$ python3 -q
>>> import numpy as np
>>> np.set_printoptions(suppress=True, linewidth=120)
>>> rd = lambda a: np.round(a, 3) + 0
>>> F = np.loadtxt("out1.csv", delimiter=",")
>>> print(F)
[[ 1. -3.  3.  0. -5.]
 [ 1.  5.  0.  1. -1.]
 [ 0.  0.  0.  0.  0.]
 [ 0.  0.  0.  0.  0.]
 [ 1.  5.  0.  1. -1.]
 [ 1. -3.  3.  0. -5.]
 [ 0.  0.  0.  0.  0.]
 [ 5. -1. -1. -3.  5.]
 [-8.  5. -3.  6. -7.]
 [ 1. -3.  3.  0. -5.]
 [ 0.  0.  0.  0.  0.]
 [ 1. -3.  3.  0. -5.]
 [ 1.  5.  0.  1. -1.]
 [ 0.  0.  0.  0.  0.]]
>>> # rows 2 and 3 are equal
>>> U, sv, VT = np.linalg.svd(F)
>>> print(rd(sv))
[15.939 13.83   7.497  1.574  0.   ]
>>> B = U[:, :4] @ np.diag(sv[:4]) @ VT[:4]
>>> print(np.linalg.matrix_rank(B))
4
>>> print(rd(B))
[[ 1. -3.  3.  0. -5.]
 [ 1.  5.  0.  1. -1.]
 [ 0.  0.  0.  0.  0.]
 [ 0.  0.  0.  0.  0.]
 [ 1.  5.  0.  1. -1.]
 [ 1. -3.  3.  0. -5.]
 [ 0.  0.  0.  0.  0.]
 [ 5. -1. -1. -3.  5.]
 [-8.  5. -3.  6. -7.]
 [ 1. -3.  3.  0. -5.]
 [ 0.  0.  0.  0.  0.]
 [ 1. -3.  3.  0. -5.]
 [ 1.  5.  0.  1. -1.]
 [ 0.  0.  0.  0.  0.]]
>>> print(rd(np.linalg.norm(F, 2) / np.linalg.norm(F)))
0.71
>>> rank = np.linalg.matrix_rank(F)
>>> print(rank)
4
>>> ns = np.linalg.svd(F)[2][rank:].T
>>> print([int(np.linalg.matrix_rank(np.delete(F, i, axis=0))) for i in range(14)])
[4, 4, 4, 4, 4, 4, 4, 3, 3, 4, 4, 4, 4, 4]
>>> print(rd(F @ ns))
[[0.]
 [0.]
 [0.]
 [0.]
 [0.]
 [0.]
 [0.]
 [0.]
 [0.]
 [0.]
 [0.]
 [0.]
 [0.]
 [0.]]
>>> print(np.allclose(F @ ns, 0))
True
>>> print([int(np.linalg.matrix_rank(F[:, :j + 1])) for j in range(5)])
[1, 2, 3, 4, 4]
>>> print(ns.shape)
(5, 1)
>>> print(np.linalg.matrix_rank(F.T @ F), np.linalg.matrix_rank(F @ F.T))
4 4
>>> X = np.array([[4.0, 1.0, 1.0, 1.0, 1.0],
...     [1.0, 4.0, 1.0, 1.0, 1.0],
...     [1.0, 1.0, 4.0, 1.0, 1.0],
...     [1.0, 1.0, 1.0, 4.0, 1.0],
...     [1.0, 1.0, 1.0, 1.0, 4.0]])
>>> print(X)
[[4. 1. 1. 1. 1.]
 [1. 4. 1. 1. 1.]
 [1. 1. 4. 1. 1.]
 [1. 1. 1. 4. 1.]
 [1. 1. 1. 1. 4.]]
>>> print(rd(np.linalg.matrix_power(X, 4)))
[[884. 803. 803. 803. 803.]
 [803. 884. 803. 803. 803.]
 [803. 803. 884. 803. 803.]
 [803. 803. 803. 884. 803.]
 [803. 803. 803. 803. 884.]]
>>> np.linalg.determinant(X)
Traceback (most recent call last):
  File "<python-input-24>", line 1, in <module>
    np.linalg.determinant(X)
    ^^^^^^^^^^^^^^^^^^^^^
AttributeError: module 'numpy.linalg' has no attribute 'determinant'
>>> print(rd(np.abs(np.linalg.eigvals(X)).max()))
8.0
>>> B = np.linalg.invert(X)
Traceback (most recent call last):
  File "<python-input-26>", line 1, in <module>
    B = np.linalg.invert(X)
        ^^^^^^^^^^^^^^^^
AttributeError: module 'numpy.linalg' has no attribute 'invert'
>>> B = np.linalg.inv(X)
>>> print(rd(np.linalg.det(X) * np.linalg.det(B)))
1.0
>>> print(rd(B))
[[ 0.292 -0.042 -0.042 -0.042 -0.042]
 [-0.042  0.292 -0.042 -0.042 -0.042]
 [-0.042 -0.042  0.292 -0.042 -0.042]
 [-0.042 -0.042 -0.042  0.292 -0.042]
 [-0.042 -0.042 -0.042 -0.042  0.292]]
>>> evals, V = np.linalg.eig(X)
>>> print(rd(evals))
[8. 3. 3. 3. 3.]
>>> print(rd(np.prod(evals)))
648.0
>>> u = np.array([0, 0, 0, 1, 2, 1, 2, 1])
>>> r1 = np.array([5, -6, 3, 3, -9, 5, -8, -8, 5])
>>> mat = np.outer(u, r1)
>>> print(mat)
[[  0   0   0   0   0   0   0   0   0]
 [  0   0   0   0   0   0   0   0   0]
 [  0   0   0   0   0   0   0   0   0]
 [  5  -6   3   3  -9   5  -8  -8   5]
 [ 10 -12   6   6 -18  10 -16 -16  10]
 [  5  -6   3   3  -9   5  -8  -8   5]
 [ 10 -12   6   6 -18  10 -16 -16  10]
 [  5  -6   3   3  -9   5  -8  -8   5]]
>>> vec = np.array([5, 0, 4, -6, 9, -6, 2, 6, -7])
>>> h1 = np.maximum(mat @ vec, 0)
>>> print(h1)
[0 0 0 0 0 0 0 0]
>>> print(np.maximum(mat @ vec, 0) - np.maximum(-mat @ vec, 0))
[   0    0    0 -191 -382 -191 -382 -191]
>>> print(np.maximum(mat @ (3 * vec), 0))
[0 0 0 0 0 0 0 0]
>>> print(np.flatnonzero(h1 > 1e-9))
[]
>>> U, sv, VT = np.linalg.svd(mat)
>>> print(np.argmax(sv[:-1] / (sv[1:] + 1e-6)) + 1)
1
>>> print(rd(sv))
[60.975  0.     0.     0.     0.     0.     0.     0.   ]
>>> B = U[:, :1] @ np.diag(sv[:1]) @ VT[:1]
>>> print(np.linalg.matrix_rank(B))
1
>>> print(rd(np.linalg.norm(mat - B) / np.linalg.norm(mat)))
0.0
>>> print(np.linalg.matrix_rank(mat, rtol=0.05))
1
>>> print(rd(B))
[[  0.   0.   0.   0.   0.   0.   0.   0.   0.]
 [  0.   0.   0.   0.   0.   0.   0.   0.   0.]
 [  0.   0.   0.   0.   0.   0.   0.   0.   0.]
 [  5.  -6.   3.   3.  -9.   5.  -8.  -8.   5.]
 [ 10. -12.   6.   6. -18.  10. -16. -16.  10.]
 [  5.  -6.   3.   3.  -9.   5.  -8.  -8.   5.]
 [ 10. -12.   6.   6. -18.  10. -16. -16.  10.]
 [  5.  -6.   3.   3.  -9.   5.  -8.  -8.   5.]]
>>> print(np.linalg.cond(B) > 100)
True
>>> print(np.argsort(-np.linalg.norm(B, axis=0).round(6), kind="stable")[:3])
[4 6 7]
>>> print(rd(np.linalg.norm(B, 2) / np.linalg.norm(B)))
1.0
>>> rank = np.linalg.matrix_rank(mat)
>>> print(rank)
1
>>> ns = np.linalg.svd(mat)[2][rank:].T
>>> print(np.allclose(mat @ ns, 0))
True
>>> print(np.linalg.matrix_rank(mat.T @ mat), np.linalg.matrix_rank(mat @ mat.T))
1 1
>>> B = np.array([[0, -2, 1, 2, 2],
...     [2, 0, 0, 2, -2],
...     [2, 2, 1, 2, -1],
...     [1, 0, 1, 1, -2],
...     [-1, 2, -2, -1, -1]])
>>> data = np.triu(B)
>>> print(data)
[[ 0 -2  1  2  2]
 [ 0  0  0  2 -2]
 [ 0  0  1  2 -1]
 [ 0  0  0  1 -2]
 [ 0  0  0  0 -1]]
>>> U, sv, VT = np.linalg.svd(data)
>>> V = VT[:(sv > 1e-8).sum()]
>>> rng = np.random.default_rng(837)
>>> vec = data[1] + -3 * data[4] + rng.integers(2) * np.eye(5)[0]
>>> print(vec)
[0. 0. 0. 2. 1.]
>>> print(rd(V.T @ V))
[[0. 0. 0. 0. 0.]
 [0. 1. 0. 0. 0.]
 [0. 0. 1. 0. 0.]
 [0. 0. 0. 1. 0.]
 [0. 0. 0. 0. 1.]]
>>> print(rd(np.linalg.norm(vec - V.T @ V @ vec)))
0.0
>>> print(np.linalg.matrix_rank(np.vstack([data, vec])))
4
>>> B = data / np.linalg.norm(data, axis=1, keepdims=True)
>>> G = B @ B.T
>>> print(np.degrees(np.arccos(np.clip(G[1, 0], -1, 1))))
90.0
>>> print(rd(G))
[[ 1.     0.     0.34  -0.248 -0.555]
 [ 0.     1.     0.866  0.949  0.707]
 [ 0.34   0.866  1.     0.73   0.408]
 [-0.248  0.949  0.73   1.     0.894]
 [-0.555  0.707  0.408  0.894  1.   ]]
>>> hat = np.triu(np.array([[5, 5, 7, 7, 2],
...     [6, 2, 9, 0, 7],
...     [9, 9, 5, 8, 2],
...     [5, 6, 4, 8, 2],
...     [9, 4, 0, 7, 9]]), 1) + np.eye(5)
>>> B = hat @ data @ np.linalg.inv(hat)
>>> print(np.poly(B))
[ 1. -1. -1.  1.  0.  0.]
>>> print(np.trace(B), np.trace(data))
1.0 1
>>> print(rd(np.linalg.det(B)))
0.0
>>> W0 = np.loadtxt("arr.csv", delimiter=",")
>>> print(W0)
[[ 16.  28.  36.  12. -20. -36.   0.]
 [ 28.  49.  63.  21. -35. -63.   0.]
 [ 36.  63.  81.  27. -45. -81.   0.]
 [ 12.  21.  27.   9. -15. -27.   0.]
 [-20. -35. -45. -15.  25.  45.   0.]
 [-36. -63. -81. -27.  45.  81.   0.]
 [  0.   0.   0.   0.   0.   0.   0.]]
>>> U, sv, VT = np.linalg.svd(W0)
>>> V = VT[:(sv > 1e-8).sum()]
>>> vec = W0[0] + 5 * W0[6] + rng.integers(2) * np.eye(7)[1]
>>> print(vec)
[ 16.  29.  36.  12. -20. -36.   0.]
>>> print(rd(np.diag(V.T @ V)))
[0.061 0.188 0.31  0.034 0.096 0.31  0.   ]
>>> print(np.allclose(V.T @ V @ vec, vec))
False
>>> print(rd(V.T @ V))
[[ 0.061  0.107  0.138  0.046 -0.077 -0.138  0.   ]
 [ 0.107  0.188  0.241  0.08  -0.134 -0.241  0.   ]
 [ 0.138  0.241  0.31   0.103 -0.172 -0.31   0.   ]
 [ 0.046  0.08   0.103  0.034 -0.057 -0.103  0.   ]
 [-0.077 -0.134 -0.172 -0.057  0.096  0.172  0.   ]
 [-0.138 -0.241 -0.31  -0.103  0.172  0.31   0.   ]
 [ 0.     0.     0.     0.     0.     0.     0.   ]]
>>> print(np.count_nonzero(mat))
45
>>> print(mat - mat[0])
[[  0   0   0   0   0   0   0   0   0]
 [  0   0   0   0   0   0   0   0   0]
 [  0   0   0   0   0   0   0   0   0]
 [  5  -6   3   3  -9   5  -8  -8   5]
 [ 10 -12   6   6 -18  10 -16 -16  10]
 [  5  -6   3   3  -9   5  -8  -8   5]
 [ 10 -12   6   6 -18  10 -16 -16  10]
 [  5  -6   3   3  -9   5  -8  -8   5]]
>>> print(np.diff(mat, axis=0))
[[ 0  0  0  0  0  0  0  0  0]
 [ 0  0  0  0  0  0  0  0  0]
 [ 5 -6  3  3 -9  5 -8 -8  5]
 [ 5 -6  3  3 -9  5 -8 -8  5]
 [-5  6 -3 -3  9 -5  8  8 -5]
 [ 5 -6  3  3 -9  5 -8 -8  5]
 [-5  6 -3 -3  9 -5  8  8 -5]]
>>> print(mat.sum(axis=0))
[ 35 -42  21  21 -63  35 -56 -56  35]
>>> np.zeros(8, 9)
Traceback (most recent call last):
  File "<python-input-92>", line 1, in <module>
    np.zeros(8, 9)
    ~~~~~~~~^^^^^^
TypeError: Cannot interpret '9' as a data type
>>> print(rd(np.linalg.svd(mat, compute_uv=False)))
[60.975  0.     0.     0.     0.     0.     0.     0.   ]
>>> print(np.abs(mat).max())
18
>>> print(np.unravel_index(np.abs(mat).argmax(), mat.shape))
(np.int64(4), np.int64(4))
>>> np.linalg.rank(mat)
Traceback (most recent call last):
  File "<python-input-96>", line 1, in <module>
    np.linalg.rank(mat)
    ^^^^^^^^^^^^^^
AttributeError: module 'numpy.linalg' has no attribute 'rank'
>>> mat[:, 9]
Traceback (most recent call last):
  File "<python-input-97>", line 1, in <module>
    mat[:, 9]
    ~~~^^^^^^
IndexError: index 9 is out of bounds for axis 1 with size 9
>>> print(mat.sum(axis=1))
[  0   0   0 -10 -20 -10 -20 -10]
>>> print(rd(np.linalg.norm(W0, 2) / np.linalg.norm(W0)))
1.0
>>> print(np.argsort(-np.linalg.norm(W0, axis=0).round(6), kind="stable")[:3])
[2 5 1]
>>> print([round(float(x), 3) for x in np.linalg.svd(W0, compute_uv=False)[:3]])
[261.0, 0.0, 0.0]
>>> J = np.load("data.npy")
>>> print(J)
[[-3  0  4  0  0 -1  0  0 -5]
 [ 0  1  0  0  0  0  0  0  0]
 [ 5  0  5  0 -1 -1  0  0  0]
 [ 0  0  0  3  0  0  0 -1  0]
 [ 0  0  5  0 -4 -1  0  0 -5]
 [-2  0  3  0  2 -1  0  0  5]
 [ 0  5  0  0  0  0 -3  0  0]
 [ 0  0  0  4  0  0  0 -2  0]
 [ 2  0  2  0 -1 -1  0  0 -2]]
>>> # splits into 3 blocks
>>> t = np.radians(45)
>>> Rm = np.eye(9)
>>> Rm[4, 4] = Rm[1, 1] = np.cos(t)
>>> Rm[4, 1], Rm[1, 4] = -np.sin(t), np.sin(t)
>>> print(rd(Rm))
[[ 1.     0.     0.     0.     0.     0.     0.     0.     0.   ]
 [ 0.     0.707  0.     0.     0.707  0.     0.     0.     0.   ]
 [ 0.     0.     1.     0.     0.     0.     0.     0.     0.   ]
 [ 0.     0.     0.     1.     0.     0.     0.     0.     0.   ]
 [ 0.    -0.707  0.     0.     0.707  0.     0.     0.     0.   ]
 [ 0.     0.     0.     0.     0.     1.     0.     0.     0.   ]
 [ 0.     0.     0.     0.     0.     0.     1.     0.     0.   ]
 [ 0.     0.     0.     0.     0.     0.     0.     1.     0.   ]
 [ 0.     0.     0.     0.     0.     0.     0.     0.     1.   ]]
>>> B = J @ Rm.T
>>> print(np.allclose(np.linalg.norm(J, axis=1), np.linalg.norm(B, axis=1)))
True
>>> print(rd(np.linalg.svd(J, compute_uv=False)), rd(np.linalg.svd(B, compute_uv=False)))
[11.424  7.269  6.22   5.894  5.465  2.151  0.58   0.509  0.366] [11.424  7.269  6.22   5.894  5.465  2.151  0.58   0.509  0.366]
>>> B = Rm / np.sqrt((Rm ** 2).mean(axis=1, keepdims=True))
>>> print(rd(B[4]))
[ 0.    -2.121  0.     0.     2.121  0.     0.     0.     0.   ]
>>> print(np.linalg.matrix_rank(Rm - Rm.mean(axis=1, keepdims=True)))
8
>>> U, sv = np.linalg.svd(J)
Traceback (most recent call last):
  File "<python-input-116>", line 1, in <module>
    U, sv = np.linalg.svd(J)
    ^^^^^
ValueError: too many values to unpack (expected 2)
>>> U, sv, VT = np.linalg.svd(J, full_matrices=False)
>>> print(rd(U.T @ J @ VT.T))
[[11.424  0.     0.     0.     0.     0.     0.     0.     0.   ]
 [ 0.     7.269  0.     0.     0.     0.     0.     0.     0.   ]
 [ 0.     0.     6.22   0.     0.     0.     0.     0.     0.   ]
 [ 0.     0.     0.     5.894  0.     0.     0.     0.     0.   ]
 [ 0.     0.     0.     0.     5.465  0.     0.     0.     0.   ]
 [ 0.     0.     0.     0.     0.     2.151  0.     0.     0.   ]
 [ 0.     0.     0.     0.     0.     0.     0.58   0.     0.   ]
 [ 0.     0.     0.     0.     0.     0.     0.     0.509  0.   ]
 [ 0.     0.     0.     0.     0.     0.     0.     0.     0.366]]
>>> print(rd(sv / sv[0]))
[1.    0.636 0.544 0.516 0.478 0.188 0.051 0.045 0.032]
>>> print(np.allclose(U * sv @ VT, J))
True
>>> print(U.shape, sv.shape, VT.shape)
(9, 9) (9,) (9, 9)
>>> print(rd(np.sqrt((sv ** 2).sum())), rd(np.linalg.norm(J)))
17.088 17.088
>>> print(rd(U.T @ U))
[[1. 0. 0. 0. 0. 0. 0. 0. 0.]
 [0. 1. 0. 0. 0. 0. 0. 0. 0.]
 [0. 0. 1. 0. 0. 0. 0. 0. 0.]
 [0. 0. 0. 1. 0. 0. 0. 0. 0.]
 [0. 0. 0. 0. 1. 0. 0. 0. 0.]
 [0. 0. 0. 0. 0. 1. 0. 0. 0.]
 [0. 0. 0. 0. 0. 0. 1. 0. 0.]
 [0. 0. 0. 0. 0. 0. 0. 1. 0.]
 [0. 0. 0. 0. 0. 0. 0. 0. 1.]]
>>> print(rd(sv))
[11.424  7.269  6.22   5.894  5.465  2.151  0.58   0.509  0.366]
>>> print(rd(np.cumsum(sv ** 2) / np.sum(sv ** 2)))
[0.447 0.628 0.76  0.879 0.982 0.998 0.999 1.    1.   ]
>>> blk = np.stack([J, -1 * J, J[::-1]])
>>> print(blk.shape)
(3, 9, 9)
>>> print(rd(np.linalg.norm(blk, axis=(1, 2))))
[17.088 17.088 17.088]
>>> E = np.loadtxt("run11.csv", delimiter=",")
>>> print(E)
[[ 1.  3.  4.  1.  7.  1.]
 [ 4. 13.  6.  8.  2. 13.]
 [10.  7. 11.  7. 10.  4.]
 [ 0.  0.  0.  0.  0.  0.]
 [ 1.  3.  4.  1.  7.  1.]
 [ 0.  0.  0.  0.  0.  0.]
 [ 3. 12. 11.  8.  8. 11.]
 [11. 16.  9. 16.  6. 15.]
 [ 4. 13.  6.  8.  2. 13.]
 [ 0.  0.  0.  0.  0.  0.]
 [ 0.  0.  0.  0.  0.  0.]
 [ 1.  3.  4.  1.  7.  1.]
 [ 9.  4.  7.  6.  3.  3.]
 [10. 12. 16. 16. 19.  7.]
 [ 0.  0.  0.  0.  0.  0.]
 [ 4. 15. 15.  9. 15. 12.]
 [ 0.  0.  0.  0.  0.  0.]
 [ 3.  7.  4.  7.  2.  6.]
 [ 7. 22. 19. 16. 17. 18.]
 [10. 10.  7. 15.  6.  8.]
 [ 7.  3.  3.  8.  4.  2.]
 [ 0.  0.  0.  0.  0.  0.]]
>>> # row 4 repeats row 0
>>> B = np.c_[E[:, :4] @ np.array([[1, 0, 1, 0], [1, 0, 0, 3], [1, 3, 1, 3], [0, 2, 0, 0]]), np.array([-1, 0, -3, -3, -2, 2, 3, -1, -2, 2, 1, 2, -3, -1, -3, -3, -3, -3, 0, 1, -2, 3])]
>>> print(B)
[[  8.  14.   5.  21.  -1.]
 [ 23.  34.  10.  57.   0.]
 [ 28.  47.  21.  54.  -3.]
 [  0.   0.   0.   0.  -3.]
 [  8.  14.   5.  21.  -2.]
 [  0.   0.   0.   0.   2.]
 [ 26.  49.  14.  69.   3.]
 [ 36.  59.  20.  75.  -1.]
 [ 23.  34.  10.  57.  -2.]
 [  0.   0.   0.   0.   2.]
 [  0.   0.   0.   0.   1.]
 [  8.  14.   5.  21.   2.]
 [ 20.  33.  16.  33.  -3.]
 [ 38.  80.  26.  84.  -1.]
 [  0.   0.   0.   0.  -3.]
 [ 34.  63.  19.  90.  -3.]
 [  0.   0.   0.   0.  -3.]
 [ 14.  26.   7.  33.  -3.]
 [ 48.  89.  26. 123.   0.]
 [ 27.  51.  17.  51.   1.]
 [ 13.  25.  10.  18.  -2.]
 [  0.   0.   0.   0.   3.]]
>>> print(rd(np.linalg.lstsq(E, B[:, 0])[0]))
[1. 1. 1. 0. 0. 0.]
>>> print(np.linalg.matrix_rank(B))
5
>>> print(rd(np.linalg.norm(B - E @ np.linalg.lstsq(E, B)[0], axis=0)))
[0.   0.   0.   0.   9.14]
